$ python -q
>>> import numpy as np
>>> np.set_printoptions(precision=2, suppress=True, linewidth=120)
>>> rd = lambda a: np.round(a, 2) + 0
>>> X = np.loadtxt("data.csv", delimiter=",")
>>> print(rd(X))
[[ 1.36  1.89 -0.14 -0.14 -0.09  1.11 -0.55  1.25  0.3   0.58]
 [-0.34  1.04 -0.95 -1.79 -0.71 -0.4  -0.92 -1.43 -0.05 -0.36]
 [-1.13  1.51  0.95  0.    0.21 -0.92  1.17  0.1   1.51 -0.09]
 [ 0.91  0.1  -0.88  1.62 -0.07 -1.43 -1.08 -0.5   1.14 -0.07]
 [-0.11  1.04  0.79  0.85  0.3  -0.58 -0.12 -1.01 -1.77  1.4 ]
 [-0.11 -0.09  2.04  0.19 -1.32  0.03 -1.47  0.18  0.   -0.92]
 [-1.47  0.37 -1.2   1.08 -1.79  0.36  0.2   0.71 -0.46  0.11]
 [-1.59  0.19 -0.21  0.41  1.69  0.91 -1.57  0.07  0.28 -0.1 ]
 [ 0.11 -0.28  0.31  0.5  -0.62  1.71  0.34 -1.71  1.2   0.88]
 [ 0.45  0.85 -0.16  0.89  0.41  0.72  0.74 -0.78 -0.69 -2.22]]
>>> x = np.array([-3, 0, 0, -2, 2, -3, 2, 0, 0, 2])
>>> target = X @ x
>>> print(rd(target))
[-7.27  1.83  8.72 -4.11  3.53 -7.52 -1.78  1.26 -5.27 -7.45]
>>> print(rd(np.linalg.solve(X.T, X[4])))
[0. 0. 0. 0. 1. 0. 0. 0. 0. 0.]
>>> print(rd(np.linalg.solve(X, target + X[:, 5])))
[-3.  0.  0. -2.  2. -2.  2.  0.  0.  2.]
>>> F = np.load("dump.npy")
>>> print(F)
[[ -3.9    2.49  -5.88  -4.1   -3.83   6.58   6.47   1.92  -1.71   7.16   8.47  -2.07   3.  ]
 [ -3.98   0.66  -7.52  -2.3   -4.88   3.65   7.41   0.17  -2.2    5.82   6.44  -0.44   2.93]
 [ -5.11   0.77  -4.83  -1.87  -3.27   5.64   6.24   1.1    0.18   5.6    8.24  -1.65   2.29]
 [ -5.52   0.92  -6.46  -1.81  -5.21   6.69   5.9    0.48  -2.52   4.17   6.31  -1.4    2.99]
 [ -2.19   1.18  -7.04  -2.15  -5.17   5.47   5.14   1.8   -3.26   4.28   7.42  -1.06   2.28]
 [ -7.66  -1.24   2.94   6.54  -5.96   1.45 -10.32   1.04   3.89   0.15   1.65  -2.17  -4.89]
 [ -5.31   0.38   3.62   6.15 -10.02   1.02 -11.73   2.29   3.39   0.24  -0.98  -2.35  -6.74]
 [ -3.28   0.99  -7.32  -1.62  -3.04   6.49   3.48   0.47  -0.65   5.64   7.16  -1.15   3.85]
 [ -5.53  -0.96   2.56   7.51 -10.91   0.44 -12.41   4.18   4.07  -1.61  -0.83  -0.85  -4.68]
 [ -4.59  -0.02  -6.25  -0.99  -5.19   3.23   4.95   1.7   -1.8    5.78   8.85  -2.01   3.79]
 [ -7.73  -2.01   2.68   5.2   -9.27   0.88 -11.92   1.94   0.25  -1.88   0.13  -2.34  -5.73]
 [ -2.35   1.18  -5.74  -3.23  -4.85   4.68   5.65   1.58   0.34   6.11   9.33  -1.94   3.65]
 [ -4.36   1.06  -5.99  -0.6   -3.45   4.3    6.12   3.13  -0.68   6.58   6.89  -1.92   4.26]
 [ -4.01   2.07  -7.31  -3.28  -5.37   5.03   7.48  -0.49  -2.97   7.19   7.08  -0.14   3.65]
 [ -4.98  -0.5    3.26   8.02  -8.86   0.67 -10.74   2.75   4.73  -0.74  -0.24  -1.43  -5.63]
 [ -3.44   3.3   -6.17  -2.44  -4.03   2.99   6.43   0.19  -0.43   6.44   7.38  -1.74   2.64]
 [ -4.95   2.56  -6.64  -2.27  -3.73   4.52   6.36   0.38  -1.68   5.39   6.5   -1.33   3.6 ]
 [ -5.8   -1.42   0.5    7.68  -6.41   0.27 -13.07   1.86   3.04  -2.16  -2.89  -1.48  -5.44]
 [ -5.25   2.17  -6.77  -2.5   -3.68   5.29   7.17   0.97  -2.64   6.65   7.7   -2.14   5.  ]
 [ -3.13   2.41  -7.2   -2.36  -2.73   5.56   7.42   0.18  -1.34   7.15   6.56  -0.68   4.49]
 [ -3.6    1.33  -6.06  -3.03  -3.56   4.01   5.37   0.19  -1.24   5.63   7.02  -1.14   3.31]
 [ -5.47   1.25  -4.8   -0.81  -2.59   5.11   7.25   1.32  -1.79   4.76   6.53  -1.02   4.21]
 [ -7.25  -1.25   2.74   7.71  -7.61   0.95 -12.44   3.62   2.51  -1.85   0.37  -2.57  -4.66]
 [ -6.99  -1.79   0.61   7.36  -7.83   0.95 -10.45   2.71   4.71  -1.9   -1.7   -3.04  -3.9 ]
 [ -4.6    3.02  -5.44  -1.74  -3.11   3.95   6.59   0.41  -0.42   7.69   5.87  -1.74   3.39]
 [ -5.82  -1.47   1.66   5.69  -8.44   0.21 -11.07   4.78   1.5   -1.35  -0.48  -2.76  -5.73]
 [ -7.25  -1.21   3.02   7.79 -10.04  -0.99 -11.06   3.47   6.31  -0.71   0.3   -4.01  -4.95]
 [ -7.05  -3.81   4.39   5.89  -8.61  -1.56  -9.77   4.86   1.83  -0.4   -1.18  -1.09  -5.84]
 [ -7.08  -2.04   2.37   5.69  -7.77  -1.15 -11.61   3.74   3.76  -1.57  -0.45  -3.18  -6.84]
 [ -5.26  -2.35   2.56   5.99  -8.91   1.17 -10.13   2.95   4.03  -2.52  -0.56  -3.66  -4.17]
 [ -3.76   0.71  -8.46  -3.32  -2.45   5.93   4.95   2.07  -0.49   5.56   6.08   0.61   4.68]
 [ -8.73  -3.28   1.99   5.65  -9.08   2.61 -11.83   3.41   3.65  -1.1   -0.07  -2.45  -4.84]
 [ -5.05   0.94  -6.7   -2.35  -4.58   4.93   4.81   1.95  -2.15   6.16   9.78  -1.12   5.51]
 [ -6.95   0.87   3.9    5.88  -7.48   0.06 -10.82   1.28   3.97  -2.15  -1.14  -3.15  -4.99]
 [ -4.8    1.67  -8.04  -2.87  -4.37   5.48   6.56   1.25   0.07   4.81   6.91  -3.37   2.95]
 [ -8.68  -2.34   3.15   7.7   -9.84   0.9   -9.85   2.77   2.72  -1.29  -0.29  -3.    -5.28]
 [ -3.52   2.38  -6.99  -0.8   -4.19   4.27   6.63   0.43  -2.35   4.62   7.42   0.86   2.48]
 [ -7.78  -1.22   2.93   7.78  -9.13  -0.75  -9.18   2.74   1.57  -1.41   1.21  -4.03  -7.64]]
>>> x = np.array([-3, -3, 8, 8, -5, 1, 0, 4, -3, 1, 5, -1, 3])
>>> target = F @ x
>>> print(rd(np.linalg.solve(F.T @ F, F.T @ target)))
[-3. -3.  8.  8. -5.  1.  0.  4. -3.  1.  5. -1.  3.]
>>> print(rd(np.linalg.lstsq(F, target)[0]))
[-3. -3.  8.  8. -5.  1.  0.  4. -3.  1.  5. -1.  3.]
>>> rng = np.random.default_rng(9401)
>>> target = target + 0.1 * rng.normal(size=38)
>>> print(rd(target))
[ 23.52  13.9   40.56  35.87  27.08 122.07 120.48  15.14 140.73  60.56 130.51  31.47  49.    13.66 130.9    9.53  15.53
  86.37  32.91   3.78  12.1   47.48 143.71 107.82  18.74 119.51 145.88 147.52 112.03 122.43  -7.8  134.34  54.75 107.37
   5.8  157.29  23.28 149.69]
>>> b, *_ = np.linalg.lstsq(F, target)
>>> print([round(float(np.linalg.norm(np.linalg.solve(F.T @ F + lam * np.eye(13), F.T @ target))), 2) for lam in (0, 1, 10, 100)])
[15.27, 14.91, 12.72, 8.34]
>>> print(rd(np.linalg.norm(target - F @ b)))
0.41
